$ ipython --no-banner

In [1]: import numpy as np

In [2]: np.set_printoptions(precision=3, suppress=True, linewidth=140)

In [3]: tidy = lambda a: np.round(a, 3) + 0

In [4]: A = np.load("arr.npy")

In [5]: A
Out[5]: 
array([[  1,  -4,  16, -64],
       [  1,  -3,   9, -27],
       [  1,  -2,   4,  -8],
       [  1,  -1,   1,  -1],
       [  1,   0,   0,   0],
       [  1,   1,   1,   1],
       [  1,   2,   4,   8],
       [  1,   3,   9,  27],
       [  1,   4,  16,  64],
       [  1,   5,  25, 125],
       [  1,   6,  36, 216],
       [  1,   7,  49, 343],
       [  1,   8,  64, 512]])

In [6]: np.linalg.norm(A, axis=1).argmax()
Out[6]: np.int64(12)

In [7]: tidy(np.linalg.norm(A, axis=1))
Out[7]: array([ 66.098,  28.636,   9.22 ,   2.   ,   1.   ,   2.   ,   9.22 ,  28.636,  66.098, 127.577, 219.064, 346.554, 516.047])

In [8]: A[8] @ A[2]
Out[8]: np.int64(-455)

In [9]: print(tidy(np.linalg.norm(A, 1)), tidy(np.linalg.norm(A, np.inf)))
1396.0 585.0

In [10]: X = np.array([[0.5, -0.1, -0.7, -0.5],
    ...:     [-0.1, 0.98, -0.14, -0.1],
    ...:     [-0.7, -0.14, 0.02, -0.7],
    ...:     [-0.5, -0.1, -0.7, 0.5]])

In [11]: f = np.array([3, 1])

In [12]: tidy(np.array([np.convolve(row, f, "same") for row in X]))
Out[12]: 
array([[ 1.5 ,  0.2 , -2.2 , -2.2 ],
       [-0.3 ,  2.84,  0.56, -0.44],
       [-2.1 , -1.12, -0.08, -2.08],
       [-1.5 , -0.8 , -2.2 ,  0.8 ]])

In [13]: print(tidy(np.convolve(X[2], f)))
[-2.1  -1.12 -0.08 -2.08 -0.7 ]

In [14]: Y = A / np.sqrt((A ** 2).mean(axis=1, keepdims=True))

In [15]: np.linalg.matrix_rank(A - A.mean(axis=1, keepdims=True))
Out[15]: np.int64(3)

In [16]: tidy(Y[8])
Out[16]: array([0.03 , 0.121, 0.484, 1.937])

In [17]: np.linalg.matrix_rank(Y) == np.linalg.matrix_rank(A)
Out[17]: np.True_

In [18]: E = np.load("out11.npy")

In [19]: E
Out[19]: 
array([[ 0, -8,  0,  6,  0,  0,  0, -7],
       [ 0,  7,  0,  8, -8, -4, -5,  0],
       [ 0,  7,  0,  7,  0,  0, -9,  0],
       [ 0,  0,  0,  0,  0,  0, -8, -1],
       [ 0, -8,  0,  0, -7,  0,  6,  0]])

In [20]: x0 = np.array([3, 0, 1, 9, 8, 4, 8, 7])

In [21]: h1 = np.maximum(E @ x0, 0)

In [22]: E * (h1 > 1e-9)[:, None]
Out[22]: 
array([[ 0, -8,  0,  6,  0,  0,  0, -7],
       [ 0,  0,  0,  0,  0,  0,  0,  0],
       [ 0,  0,  0,  0,  0,  0,  0,  0],
       [ 0,  0,  0,  0,  0,  0,  0,  0],
       [ 0,  0,  0,  0,  0,  0,  0,  0]])

In [23]: h1
Out[23]: array([5, 0, 0, 0, 0])

In [24]: np.flatnonzero(h1 > 1e-9)
Out[24]: array([0])

In [25]: def softmax(z):
    ...:     e = np.exp(z - z.max(axis=-1, keepdims=True))
    ...:     return e / e.sum(axis=-1, keepdims=True)
    ...: 

In [26]: tidy(softmax(E).sum(axis=1))
Out[26]: array([1., 1., 1., 1., 1.])

In [27]: tidy(softmax(10 * E[0]))
Out[27]: array([0., 0., 0., 1., 0., 0., 0., 0.])

In [28]: S = E @ E.T / np.sqrt(8)

In [29]: tidy(softmax(S + np.triu(np.full(S.shape, -np.inf), 1)))
Out[29]: 
array([[1.   , 0.   , 0.   , 0.   , 0.   ],
       [0.   , 1.   , 0.   , 0.   , 0.   ],
       [0.   , 0.   , 1.   , 0.   , 0.   ],
       [0.   , 0.   , 0.922, 0.078, 0.   ],
       [0.   , 0.   , 0.   , 0.   , 1.   ]])

In [30]: tidy(softmax(S))
Out[30]: 
array([[1.   , 0.   , 0.   , 0.   , 0.   ],
       [0.   , 1.   , 0.   , 0.   , 0.   ],
       [0.   , 0.   , 1.   , 0.   , 0.   ],
       [0.   , 0.   , 0.922, 0.078, 0.   ],
       [0.   , 0.   , 0.   , 0.   , 1.   ]])

In [31]: U, sv, Vt = np.linalg.svd(E, full_matrices=False)

In [32]: tidy(U.T @ U)
Out[32]: 
array([[1., 0., 0., 0., 0.],
       [0., 1., 0., 0., 0.],
       [0., 0., 1., 0., 0.],
       [0., 0., 0., 1., 0.],
       [0., 0., 0., 0., 1.]])

In [33]: np.allclose(U * sv @ Vt, E)
Out[33]: True

In [34]: tidy(sv / sv[0])
Out[34]: array([1.   , 0.677, 0.521, 0.268, 0.112])

In [35]: tidy(U.T @ E @ Vt.T)
Out[35]: 
array([[20.465,  0.   ,  0.   ,  0.   ,  0.   ],
       [ 0.   , 13.863,  0.   ,  0.   ,  0.   ],
       [ 0.   ,  0.   , 10.656,  0.   ,  0.   ],
       [ 0.   ,  0.   ,  0.   ,  5.49 ,  0.   ],
       [ 0.   ,  0.   ,  0.   ,  0.   ,  2.302]])

In [36]: tidy(np.abs(Vt[0]))
Out[36]: array([0.   , 0.633, 0.   , 0.408, 0.093, 0.116, 0.64 , 0.036])

In [37]: tidy(np.sqrt((sv ** 2).sum())), tidy(np.linalg.norm(E))
Out[37]: (np.float64(27.568), np.float64(27.568))

In [38]: f, r1 = E[3], E[0]

In [39]: f @ f
Out[39]: np.int64(65)

In [40]: f @ r1
Out[40]: np.int64(7)

In [41]: p = (f @ r1) / (f @ f) * f

In [42]: print(tidy(r1 - p))
[ 0.    -8.     0.     6.     0.     0.     0.862 -6.892]

In [43]: tidy(p)
Out[43]: array([ 0.   ,  0.   ,  0.   ,  0.   ,  0.   ,  0.   , -0.862, -0.108])

In [44]: J = np.load("layer15.npy")

In [45]: J
Out[45]: 
array([[ 0,  0,  0,  0,  0,  0],
       [ 4,  7, 13,  7,  9,  9],
       [ 0,  6,  8,  8,  9,  2],
       [10, 13, 21, 16, 22, 13],
       [ 4,  7, 13,  7,  9,  9],
       [ 0,  6,  8,  8,  9,  2],
       [ 6, 12, 20,  8, 14,  8],
       [ 1,  7, 14,  7, 12,  4],
       [ 0,  6,  8,  8,  9,  2],
       [ 9,  5, 13,  4,  6, 13],
       [ 5,  5,  6,  1,  2,  4]])

In [46]: rng = np.random.default_rng(60)

In [47]: z = rng.permutation(6)

In [48]: Y = J[:, z] * rng.choice([-1, 1], 6)

In [49]: Y
Out[49]: 
array([[  0,   0,   0,   0,   0,   0],
       [ -9,   4,   9,   7,  13,   7],
       [ -9,   0,   2,   8,   8,   6],
       [-22,  10,  13,  16,  21,  13],
       [ -9,   4,   9,   7,  13,   7],
       [ -9,   0,   2,   8,   8,   6],
       [-14,   6,   8,   8,  20,  12],
       [-12,   1,   4,   7,  14,   7],
       [ -9,   0,   2,   8,   8,   6],
       [ -6,   9,  13,   4,  13,   5],
       [ -2,   5,   4,   1,   6,   5]])

In [50]: U, _, Vt = np.linalg.svd(J.T @ Y)

In [51]: tidy(U @ Vt)
Out[51]: 
array([[ 0.,  1.,  0.,  0.,  0.,  0.],
       [ 0.,  0.,  0.,  0.,  0.,  1.],
       [ 0.,  0.,  0.,  0.,  1.,  0.],
       [ 0.,  0.,  0.,  1.,  0.,  0.],
       [-1.,  0.,  0.,  0.,  0.,  0.],
       [ 0.,  0.,  1.,  0.,  0.,  0.]])

In [52]: tidy(np.linalg.lstsq(J, Y)[0])
Out[52]: 
array([[ 0.,  1.,  0.,  0.,  0.,  0.],
       [ 0.,  0.,  0.,  0.,  0.,  1.],
       [ 0.,  0.,  0.,  0.,  1.,  0.],
       [ 0.,  0.,  0.,  1.,  0.,  0.],
       [-1.,  0.,  0.,  0.,  0.,  0.],
       [ 0.,  0.,  1.,  0.,  0.,  0.]])

In [53]: z
Out[53]: array([4, 0, 5, 3, 2, 1])
